$ python3 -q
>>> import numpy as np
>>> np.set_printoptions(precision=2, suppress=True, linewidth=160)
>>> def rd(a):
...     return np.round(a, 2) + 0
... 
>>> feats = np.loadtxt("sample8.csv", delimiter=",")
>>> print(feats)
[[-1.28 -0.83  1.61]
 [ 0.08 -1.21 -1.53]
 [-0.05 -2.05 -1.16]
 [ 1.22 -0.82 -1.63]
 [ 2.24 -3.78 -5.13]
 [ 1.75 -0.68 -0.26]
 [-1.48  2.09  5.23]
 [-2.17  0.46 -0.15]
 [ 0.59  0.76 -0.5 ]
 [ 0.83  2.56 -0.74]
 [ 0.43 -1.47 -0.83]
 [ 0.21 -0.61  1.04]
 [-3.51  3.9   6.62]
 [ 0.1   1.06  0.58]
 [ 3.01 -0.97 -3.01]
 [-0.38  0.54 -3.53]
 [ 0.88 -1.93 -1.56]
 [-1.98  2.55  4.05]
 [-0.69  0.2  -0.25]
 [ 0.23  0.89  1.75]
 [ 0.82 -2.85 -3.11]]
>>> print(rd(feats.sum(axis=0)))
[ 0.85 -2.19 -2.51]
>>> print(feats.shape)
(21, 3)
>>> print(np.abs(feats).max())
6.62
>>> f = np.array([2, 0, 0, 3])
>>> g = np.array([1, 3, 3, 1])
>>> data = np.outer(f, g)
>>> print(data)
[[2 6 6 2]
 [0 0 0 0]
 [0 0 0 0]
 [3 9 9 3]]
>>> print(np.abs(np.diag(np.linalg.qr(data)[1])) > 1e-9)
[ True False False False]
>>> w1 = np.array([[3, 1, 2, 2, 2], [2, 2, 3, 1, 1], [1, 1, 1, 3, 2], [2, 1, 3, 0, 1]])
>>> coef = np.array([-2, 3, -2, -1, -3])
>>> act = np.maximum(data @ w1 + coef, 0)
>>> print(act)
[[26 25 32 27 21]
 [ 0  3  0  0  0]
 [ 0  3  0  0  0]
 [40 36 49 41 33]]
>>> print(np.linalg.matrix_rank(act))
3
>>> W2 = np.array([[0, 0], [2, 1], [3, 3], [1, 0], [3, 3]])
>>> print(w1 @ W2)
[[16 13]
 [17 14]
 [14 10]
 [14 13]]
>>> print(act @ W2)
[[236 184]
 [  6   3]
 [  6   3]
 [359 282]]
>>> print((act @ W2).round(6).argmax(axis=1))
[0 0 0 0]
>>> hat = np.triu(np.array([[1, 2, 0, 1], [0, 1, 1, 1], [2, 2, 0, 0], [1, 2, 0, 1]]), 1) + np.eye(4)
>>> M2 = hat @ data @ np.linalg.inv(hat)
>>> print(np.linalg.matrix_rank(M2))
1
>>> left, sigma, Vh = np.linalg.svd(data)
>>> vecs = Vh[:(sigma > 1e-8).sum()]
>>> rng = np.random.default_rng(71949)
>>> x0 = data[0] + 3 * data[3] + rng.integers(2) * np.eye(4)[1]
>>> print(x0)
[11. 34. 33. 11.]
>>> print(rd(np.diag(vecs.T @ vecs)))
[0.05 0.45 0.45 0.05]
>>> print(np.linalg.matrix_rank(np.vstack([data, x0])))
2
>>> print(rd(vecs.T @ vecs))
[[0.05 0.15 0.15 0.05]
 [0.15 0.45 0.45 0.15]
 [0.15 0.45 0.45 0.15]
 [0.05 0.15 0.15 0.05]]
>>> def softmax(z):
...     e = np.exp(z - z.max(axis=-1, keepdims=True))
...     return e / e.sum(axis=-1, keepdims=True)
... 
>>> print(softmax(10 * data[2]))
[0.25 0.25 0.25 0.25]
>>> att = data @ data.T / np.sqrt(4)
>>> print(rd(softmax(att + np.triu(np.full(att.shape, -np.inf), 1))))
[[1.   0.   0.   0.  ]
 [0.5  0.5  0.   0.  ]
 [0.33 0.33 0.33 0.  ]
 [0.   0.   0.   1.  ]]
>>> K = np.load("a.npy")
>>> print(K)
[[ 1.69  6.36 -4.31]
 [-0.96 -2.08  1.96]
 [-1.   -2.33  1.4 ]
 [-0.4  -2.23  1.26]
 [ 0.41  1.44 -1.73]
 [-1.08 -3.3   2.83]
 [ 0.29  0.36 -0.5 ]
 [ 1.29  5.1  -3.96]
 [-0.7  -2.95  2.59]
 [-1.33 -2.72  2.43]
 [-0.27 -0.71  0.61]
 [-0.57 -2.42  1.94]
 [-0.16 -0.18  0.15]
 [-1.29 -4.66  3.15]
 [ 1.69  7.51 -5.6 ]
 [ 0.43  2.92 -2.17]
 [-0.21 -1.64  1.24]
 [ 0.52  1.66 -1.34]
 [ 0.71  1.13 -0.99]
 [ 1.16  3.43 -3.29]
 [-0.39 -3.34  2.87]
 [-0.09 -1.49  0.91]]
>>> labels = rng.permutation(3)
>>> M2 = K[:, labels] * rng.choice([-1, 1], 3)
>>> print(M2)
[[-6.36  1.69  4.31]
 [ 2.08 -0.96 -1.96]
 [ 2.33 -1.   -1.4 ]
 [ 2.23 -0.4  -1.26]
 [-1.44  0.41  1.73]
 [ 3.3  -1.08 -2.83]
 [-0.36  0.29  0.5 ]
 [-5.1   1.29  3.96]
 [ 2.95 -0.7  -2.59]
 [ 2.72 -1.33 -2.43]
 [ 0.71 -0.27 -0.61]
 [ 2.42 -0.57 -1.94]
 [ 0.18 -0.16 -0.15]
 [ 4.66 -1.29 -3.15]
 [-7.51  1.69  5.6 ]
 [-2.92  0.43  2.17]
 [ 1.64 -0.21 -1.24]
 [-1.66  0.52  1.34]
 [-1.13  0.71  0.99]
 [-3.43  1.16  3.29]
 [ 3.34 -0.39 -2.87]
 [ 1.49 -0.09 -0.91]]
>>> left, _, Vh = np.linalg.svd(K.T @ M2)
>>> print(labels)
[1 0 2]
>>> print((data - data.T) / 2)
[[ 0.   3.   3.  -0.5]
 [-3.   0.   0.  -4.5]
 [-3.   0.   0.  -4.5]
 [ 0.5  4.5  4.5  0. ]]
>>> print(data @ data)
[[10 30 30 10]
 [ 0  0  0  0]
 [ 0  0  0  0]
 [15 45 45 15]]
>>> print(np.allclose(data @ data.T, data.T @ data))
False
>>> print(rd(np.abs(np.linalg.eigvals(data)).max()))
5.0
